In [1]: import numpy as np

In [2]: import numpy.linalg as la

In [3]: np.set_printoptions(precision=3, suppress=True, linewidth=120, floatmode="fixed")

In [4]: u = np.array([1, 2, -5, -4]) + 0.5

In [5]: A = np.eye(4) - 2 * np.outer(u, u) / (u @ u)

In [6]: print(A)
[[ 0.890 -0.183  0.329  0.256]
 [-0.183  0.695  0.549  0.427]
 [ 0.329  0.549  0.012 -0.768]
 [ 0.256  0.427 -0.768  0.402]]

In [7]: proj = np.triu(np.array([[0, 0, 2, 1], [1, 0, 1, 0], [2, 0, 0, 0], [2, 2, 0, 2]]), 1) + np.eye(4)

In [8]: B = proj @ A @ la.inv(proj)

In [9]: print(B)
[[ 1.805  1.341 -5.366 -2.683]
 [ 0.146  1.244 -0.976 -0.488]
 [ 0.329  0.549 -1.195 -1.098]
 [ 0.256  0.427 -1.707  0.146]]

In [10]: print(np.trace(B), np.trace(A))
2.0 2.0

In [11]: print(la.matrix_rank(B))
4

In [12]: B = np.array([[2, 3, 0], [3, 2, 1], [0, 2, 1], [2, 3, 3]])

In [13]: C = np.array([[3, 2, 1, 2, 1], [0, 3, 0, 0, 0], [3, 0, 0, 3, 3]])

In [14]: M = B @ C

In [15]: print(M)
[[ 6 13  2  4  2]
 [12 12  3  9  6]
 [ 3  6  0  3  3]
 [15 13  2 13 11]]

In [16]: # null space of dimension 2

In [17]: print(np.allclose(M[:-1].T @ la.lstsq(M[:-1].T, M[-1])[0], M[-1]))
True

In [18]: u = np.array([-7, 2, -1])

In [19]: print(np.array([np.convolve(row, u, "same") for row in M]))
[[ -79    6  -37   -8    0]
 [ -60   -9  -69  -27    3]
 [ -36    9  -27  -15    3]
 [ -61   -3 -100  -53    9]]

In [20]: print(np.correlate(M[0], M[2], "full"))
[ 18  57  45  54 114  57  30  24   6]

In [21]: blk = np.stack([M, -2 * M, M[::-1]])

In [22]: print(np.einsum("bij,cij->bc", blk, blk))
[[ 1394 -2788   980]
 [-2788  5576 -1960]
 [  980 -1960  1394]]

In [23]: print(blk.sum(axis=0))
[[ 9  0  0  9  9]
 [-9 -6 -3 -6 -3]
 [ 9  6  3  6  3]
 [-9  0  0 -9 -9]]

In [24]: print(la.norm(blk, axis=(1, 2)))
[37.336 74.673 37.336]

In [25]: B = M / np.sqrt((M ** 2).mean(axis=1, keepdims=True))

In [26]: print(la.matrix_rank(B) == la.matrix_rank(M))
True

In [27]: print(M - M.mean(axis=1, keepdims=True))
[[ 0.600  7.600 -3.400 -1.400 -3.400]
 [ 3.600  3.600 -5.400  0.600 -2.400]
 [ 0.000  3.000 -3.000  0.000  0.000]
 [ 4.200  2.200 -8.800  2.200  0.200]]

In [28]: U, sv = la.svd(M)
ValueError: too many values to unpack (expected 2)


In [29]: U, sv, Vh = la.svd(M, full_matrices=False)

In [30]: print(np.round(Vh @ Vh.T, 3) + 0)
[[1.000 0.000 0.000 0.000]
 [0.000 1.000 0.000 0.000]
 [0.000 0.000 1.000 0.000]
 [0.000 0.000 0.000 1.000]]

In [31]: print(np.cumsum(sv ** 2) / np.sum(sv ** 2))
[0.958 0.996 1.000 1.000]

In [32]: K = np.array([[-1, 3, 1, -5, 5],
    ...:     [5, -5, -4, -5, -4],
    ...:     [2, 2, 5, -5, -3],
    ...:     [3, 3, -3, -4, -1],
    ...:     [3, 1, 2, 4, 5]])

In [33]: K[-1] = K[0] + 3 * K[1]

In [34]: print(K)
[[ -1   3   1  -5   5]
 [  5  -5  -4  -5  -4]
 [  2   2   5  -5  -3]
 [  3   3  -3  -4  -1]
 [ 14 -12 -11 -20  -7]]

In [35]: print(np.round(la.norm(K, 2) / la.norm(K), 3))
0.933

In [36]: print(la.matrix_rank(K, rtol=0.1))
4

In [37]: print(np.round(la.det(2 * K), 3), np.round(la.det(K), 3))
-0.0 -0.0

In [38]: print(np.round(la.eigvals(K), 3) + 0)
[-19.628   6.938  -2.142   0.000   2.832]

In [39]: print(np.kron(np.eye(2, dtype=int), K))
[[ -1   3   1  -5   5   0   0   0   0   0]
 [  5  -5  -4  -5  -4   0   0   0   0   0]
 [  2   2   5  -5  -3   0   0   0   0   0]
 [  3   3  -3  -4  -1   0   0   0   0   0]
 [ 14 -12 -11 -20  -7   0   0   0   0   0]
 [  0   0   0   0   0  -1   3   1  -5   5]
 [  0   0   0   0   0   5  -5  -4  -5  -4]
 [  0   0   0   0   0   2   2   5  -5  -3]
 [  0   0   0   0   0   3   3  -3  -4  -1]
 [  0   0   0   0   0  14 -12 -11 -20  -7]]

In [40]: print(np.round(np.poly(K), 3) + 0)
[   1.000   12.000 -151.000   17.000  826.000    0.000]

In [41]: print(round(float(la.det(K[::-1])), 3))
-0.0

In [42]: print(round(la.eigvals(K).sum().real, 3))
-12.0

In [43]: U, sv, Vh = la.svd(K)

In [44]: evecs = Vh[:(sv > 1e-8).sum()]

In [45]: rng = np.random.default_rng(564)

In [46]: vec = K[1] + 5 * K[4] + rng.integers(2) * np.eye(5)[0]

In [47]: print(vec)
[  75.000  -65.000  -59.000 -105.000  -39.000]

In [48]: print(np.diag(evecs.T @ evecs))
[0.336 0.999 0.941 0.909 0.814]

In [49]: print(la.matrix_rank(np.vstack([K, vec])))
4

In [50]: print(evecs.T @ evecs)
[[ 0.336  0.021 -0.199 -0.245 -0.351]
 [ 0.021  0.999  0.006  0.008  0.011]
 [-0.199  0.006  0.941 -0.073 -0.105]
 [-0.245  0.008 -0.073  0.909 -0.130]
 [-0.351  0.011 -0.105 -0.130  0.814]]
